In [1]: import numpy as np

In [2]: import numpy.linalg as la

In [3]: np.set_printoptions(suppress=True, linewidth=100)

In [4]: rnd = lambda a: np.round(a, 2) + 0

In [5]: A = np.load("dump.npy")

In [6]: A
Out[6]: 
array([[ 0.28,  1.27, -0.64,  2.23, -5.91, -2.86],
       [ 0.81, -1.06,  1.27, -0.81, -1.43,  1.53],
       [-0.49,  0.62, -0.56,  1.39, -1.52, -1.98],
       [ 0.81,  0.13,  0.08,  0.94, -0.59, -0.22],
       [-1.92, -0.05, -0.37,  0.14,  0.3 , -1.66],
       [ 0.54, -1.  ,  0.49,  0.6 ,  6.19,  1.17],
       [-3.59,  1.85, -2.39,  2.52, -0.84, -5.85],
       [-0.47, -1.16,  0.74,  0.47,  2.6 ,  0.  ],
       [-2.51, -1.04,  0.83,  0.1 , -4.53, -2.42],
       [ 0.56,  0.71, -0.5 , -1.27, -0.21,  1.22],
       [-1.65, -0.07, -0.23, -0.34, -0.4 , -1.13],
       [-0.77, -0.14,  0.02, -0.52, -0.46, -0.23],
       [ 0.96,  1.02, -0.96, -0.91,  2.74,  1.55]])

In [7]: Uu, s, vt = la.svd(A)

In [8]: V = vt[:(s > 1e-8).sum()]

In [9]: rng = np.random.default_rng(95)

In [10]: x = A[9] + 3 * A[12] + rng.integers(2) * np.eye(6)[3]

In [11]: x
Out[11]: array([ 3.44,  3.77, -3.38, -4.  ,  8.01,  5.87])

In [12]: rnd(np.diag(V.T @ V))
Out[12]: array([0.72, 0.55, 0.44, 0.72, 0.99, 0.58])

In [13]: np.allclose(V.T @ V @ x, x)
Out[13]: True

In [14]: rnd(V.T @ V)
Out[14]: 
array([[ 0.72,  0.14,  0.02,  0.27, -0.04,  0.33],
       [ 0.14,  0.55, -0.47, -0.05, -0.03, -0.05],
       [ 0.02, -0.47,  0.44,  0.08, -0.06,  0.11],
       [ 0.27, -0.05,  0.08,  0.72,  0.05, -0.34],
       [-0.04, -0.03, -0.06,  0.05,  0.99,  0.07],
       [ 0.33, -0.05,  0.11, -0.34,  0.07,  0.58]])

In [15]: B = np.array([[3, -3], [7, -8]])

In [16]: C = np.array([[0, -2, 2, 1, -2, 2, 0, -1],
    ...:     [-1, 2, 0, 1, -1, 0, -1, 2],
    ...:     [-2, -2, 0, 2, -2, 2, 0, 2],
    ...:     [1, 2, -2, 0, 2, 0, 2, -1],
    ...:     [2, 0, -1, 0, 2, -2, 1, 0],
    ...:     [-2, 2, 1, -1, 2, -1, -1, -1],
    ...:     [1, 0, 0, -1, -1, -2, -2, 2],
    ...:     [-2, -2, 0, -1, 0, -1, 1, 2]])

In [17]: feats = np.block([[B, np.array([[2, -4, 9, 4, 2, -5, 8, 9], [1, 9, 5, -4, 9, -8, 6, -9]])], [np.zeros((8, 2)), C]])

In [18]: feats
Out[18]: 
array([[ 3., -3.,  2., -4.,  9.,  4.,  2., -5.,  8.,  9.],
       [ 7., -8.,  1.,  9.,  5., -4.,  9., -8.,  6., -9.],
       [ 0.,  0.,  0., -2.,  2.,  1., -2.,  2.,  0., -1.],
       [ 0.,  0., -1.,  2.,  0.,  1., -1.,  0., -1.,  2.],
       [ 0.,  0., -2., -2.,  0.,  2., -2.,  2.,  0.,  2.],
       [ 0.,  0.,  1.,  2., -2.,  0.,  2.,  0.,  2., -1.],
       [ 0.,  0.,  2.,  0., -1.,  0.,  2., -2.,  1.,  0.],
       [ 0.,  0., -2.,  2.,  1., -1.,  2., -1., -1., -1.],
       [ 0.,  0.,  1.,  0.,  0., -1., -1., -2., -2.,  2.],
       [ 0.,  0., -2., -2.,  0., -1.,  0., -1.,  1.,  2.]])

In [19]: np.argsort(-la.norm(feats, axis=0).round(6), kind="stable")[:3]
Out[19]: array([9, 3, 4])

In [20]: la.matrix_rank(feats, rtol=0.1)
Out[20]: np.int64(6)

In [21]: [round(float(x), 2) for x in la.svd(feats, compute_uv=False)[:3]]
Out[21]: [23.33, 17.48, 5.62]
